In [1]: import numpy as np

In [2]: from numpy import linalg as LA

In [3]: np.set_printoptions(precision=3, suppress=True, linewidth=100)

In [4]: mat = np.array([[1, -1, -1, 1, -1, 1, 1, -1],
   ...:     [1, 1, 1, 1, -1, -1, -1, -1],
   ...:     [1, -1, -1, 1, 1, -1, -1, 1],
   ...:     [1, 1, 1, 1, 1, 1, 1, 1]])

In [5]: mat
Out[5]: 
array([[ 1, -1, -1,  1, -1,  1,  1, -1],
       [ 1,  1,  1,  1, -1, -1, -1, -1],
       [ 1, -1, -1,  1,  1, -1, -1,  1],
       [ 1,  1,  1,  1,  1,  1,  1,  1]])

In [6]: # columns 1 and 2 are equal

In [7]: rng = np.random.default_rng(876238)

In [8]: A2 = mat + rng.integers(-2, 3, (4, 2)) @ rng.integers(-2, 3, (2, 8))

In [9]: A2
Out[9]: 
array([[ 5,  1,  1, -1, -5,  5,  5, -3],
       [ 5,  5,  1, -1, -7,  2,  1, -4],
       [ 5,  1,  1, -1, -3,  3,  3, -1],
       [-3, -5,  3,  3,  9, -1,  1,  5]])

In [10]: LA.matrix_rank(A2 - mat, tol=1e-8)
Out[10]: np.int64(2)

In [11]: np.round(LA.svd(A2 - mat, compute_uv=False), 3) + 0
Out[11]: array([18.796,  6.687,  0.   ,  0.   ])

In [12]: A2 - mat
Out[12]: 
array([[ 4,  2,  2, -2, -4,  4,  4, -2],
       [ 4,  4,  0, -2, -6,  3,  2, -3],
       [ 4,  2,  2, -2, -4,  4,  4, -2],
       [-4, -6,  2,  2,  8, -2,  0,  4]])

In [13]: W1 = np.array([[6, 5, 9, 1, 8, 8],
    ...:     [2, 2, 7, 3, 4, 3],
    ...:     [6, 3, 8, 1, 1, 8],
    ...:     [6, 9, 0, 5, 2, 9],
    ...:     [6, 4, 1, 2, 9, 8],
    ...:     [1, 5, 4, 4, 5, 7],
    ...:     [4, 4, 0, 3, 0, 4],
    ...:     [2, 0, 7, 1, 3, 9]])

In [14]: coef = np.array([2, 0, -2, 2, -2, 1])

In [15]: hid = np.maximum(mat @ W1 + coef, 0)

In [16]: LA.matrix_rank(hid)
Out[16]: np.int64(4)

In [17]: (hid > 0).astype(int)
Out[17]: 
array([[1, 1, 0, 1, 0, 1],
       [1, 1, 1, 1, 0, 1],
       [1, 1, 0, 0, 1, 1],
       [1, 1, 1, 1, 1, 1]])

In [18]: hid
Out[18]: 
array([[ 3, 14,  0,  8,  0,  1],
       [ 9,  6, 10,  2,  0,  1],
       [ 9,  4,  0,  0, 10, 13],
       [35, 32, 34, 22, 30, 57]])

In [19]: basis = np.array([[3, 2, 5], [3, 5, 2], [4, 2, 1], [0, 4, 4], [5, 5, 3], [2, 2, 0]])

In [20]: (hid @ basis).round(6).argmax(axis=1)
Out[20]: array([1, 0, 0, 1])

In [21]: hid @ basis
Out[21]: 
array([[ 53, 110,  75],
       [ 87,  78,  75],
       [115, 114,  83],
       [601, 650, 451]])

In [22]: W1 @ basis
Out[22]: 
array([[125, 115,  77],
       [ 66,  66,  45],
       [ 80,  68,  51],
       [ 73, 105,  74],
       [ 95, 103,  74],
       [ 73,  90,  50],
       [ 32,  48,  40],
       [ 67,  55,  30]])

In [23]: A2 = mat[0, 0] * mat[1:] - np.outer(mat[1:, 0], mat[0])

In [24]: A2
Out[24]: 
array([[ 0,  2,  2,  0,  0, -2, -2,  0],
       [ 0,  0,  0,  0,  2, -2, -2,  2],
       [ 0,  2,  2,  0,  2,  0,  0,  2]])

In [25]: mat[:, 0] / mat[0, 0]
Out[25]: array([1., 1., 1., 1.])

In [26]: def softmax(z):
    ...:     e = np.exp(z - z.max(axis=-1, keepdims=True))
    ...:     return e / e.sum(axis=-1, keepdims=True)
    ...: 

In [27]: softmax(A2[2])
Out[27]: array([0.03, 0.22, 0.22, 0.03, 0.22, 0.03, 0.03, 0.22])

In [28]: softmax(A2[2] + 2)
Out[28]: array([0.03, 0.22, 0.22, 0.03, 0.22, 0.03, 0.03, 0.22])

In [29]: S = A2 @ A2.T / np.sqrt(8)

In [30]: softmax(S + np.triu(np.full(S.shape, -np.inf), 1))
Out[30]: 
array([[1.   , 0.   , 0.   ],
       [0.056, 0.944, 0.   ],
       [0.053, 0.053, 0.894]])

In [31]: softmax(S)
Out[31]: 
array([[0.894, 0.053, 0.053],
       [0.053, 0.894, 0.053],
       [0.053, 0.053, 0.894]])

In [32]: softmax(S)[2] @ A2
Out[32]: array([ 0.   ,  1.894,  1.894,  0.   ,  1.894, -0.211, -0.211,  1.894])

In [33]: feats = np.load("m.npy")

In [34]: feats
Out[34]: 
array([[ 1,  0,  0],
       [ 3,  1,  0],
       [-1,  3,  1]])

In [35]: w, evecs = LA.eig(feats)

In [36]: feats @ evecs[:, 0] - w[0] * evecs[:, 0]
Out[36]: array([0., 0., 0.])

In [37]: np.sort(LA.eigvals(feats @ feats))
Out[37]: array([1., 1., 1.])

In [38]: np.prod(w)
Out[38]: np.float64(1.0)

In [39]: np.sort(LA.eigvals(LA.inv(feats)))
Out[39]: array([1.+0.j, 1.-0.j, 1.+0.j])

In [40]: A2 = feats + rng.integers(-2, 3, (3, 2)) @ rng.integers(-2, 3, (2, 3))

In [41]: A2
Out[41]: 
array([[ 1, -2,  2],
       [ 1, -1,  2],
       [ 1,  3,  1]])

In [42]: A2 - feats
Out[42]: 
array([[ 0, -2,  2],
       [-2, -2,  2],
       [ 2,  0,  0]])

In [43]: np.round(LA.svd(A2 - feats, compute_uv=False), 3) + 0
Out[43]: array([4.351, 2.252, 0.   ])

In [44]: LA.matrix_rank(A2 - feats, tol=1e-8)
Out[44]: np.int64(2)
